$ python3 -q
>>> import numpy as np
>>> from numpy import linalg as LA
>>> np.set_printoptions(precision=2, suppress=True, linewidth=140, sign=" ")
>>> def rd(a):
...     return np.round(a, 2) + 0
... 
>>> rng = np.random.default_rng(913)
>>> F = np.triu(rng.random((4, 4)) < 0.6, 1).astype(int)
>>> F = F + F.T
>>> print(F)
[[ 0  1  1  0]
 [ 1  0  0  1]
 [ 1  0  0  1]
 [ 0  1  1  0]]
>>> rk = LA.matrix_rank(F)
>>> print(rk)
2
>>> ns = LA.svd(F)[2][rk:].T
>>> print(rd(F @ ns))
[[ 0.  0.]
 [ 0.  0.]
 [ 0.  0.]
 [ 0.  0.]]
>>> print(ns.shape)
(4, 2)
>>> print([int(LA.matrix_rank(np.delete(F, i, axis=0))) for i in range(4)])
[2, 2, 2, 2]
>>> print([round(float(LA.det(F[:i, :i])), 2) + 0 for i in range(1, 5)])
[0.0, -1.0, 0.0, 0.0]
>>> print(rd(LA.eigvalsh(F).min()))
-2.0
>>> print(np.all(LA.eigvalsh(F) > 0))
False
>>> ev, evecs = LA.eigh(F)
>>> x = np.array([1, -1, 2, 2])
>>> print(x @ F @ x)
6
>>> print(np.abs(F).sum(axis=1).max(), rd(np.abs(ev).max()))
2 2.0
>>> print((np.sign(evecs[:, -1].round(6)) == np.sign(evecs[0, -1].round(6))).astype(int))
[ 1  1  1  1]
>>> print(x @ F @ x / (x @ x), rd(ev[0]), rd(ev[-1]))
0.6 -2.0 2.0
>>> print(rd(evecs * np.maximum(ev, 0) @ evecs.T))
[[ 0.5  0.5  0.5  0.5]
 [ 0.5  0.5  0.5  0.5]
 [ 0.5  0.5  0.5  0.5]
 [ 0.5  0.5  0.5  0.5]]
>>> print(rd(LA.eigvalsh(F[1:, 1:])))
[-1.41  0.    1.41]
>>> print(np.trace(F @ F @ F) // 6)
0
>>> print(F.sum(axis=0))
[ 2  2  2  2]
>>> Lm = np.diag(F.sum(axis=1)) - F
>>> print(rd(LA.eigvalsh(Lm)))
[ 0.  2.  2.  4.]
>>> print(Lm)
[[ 2 -1 -1  0]
 [-1  2  0 -1]
 [-1  0  2 -1]
 [ 0 -1 -1  2]]
>>> print(round(LA.det(Lm[1:, 1:])))
4
>>> print(Lm @ np.ones(4))
[ 0.  0.  0.  0.]
>>> print((LA.eigvalsh(Lm) < 1e-8).sum())
1
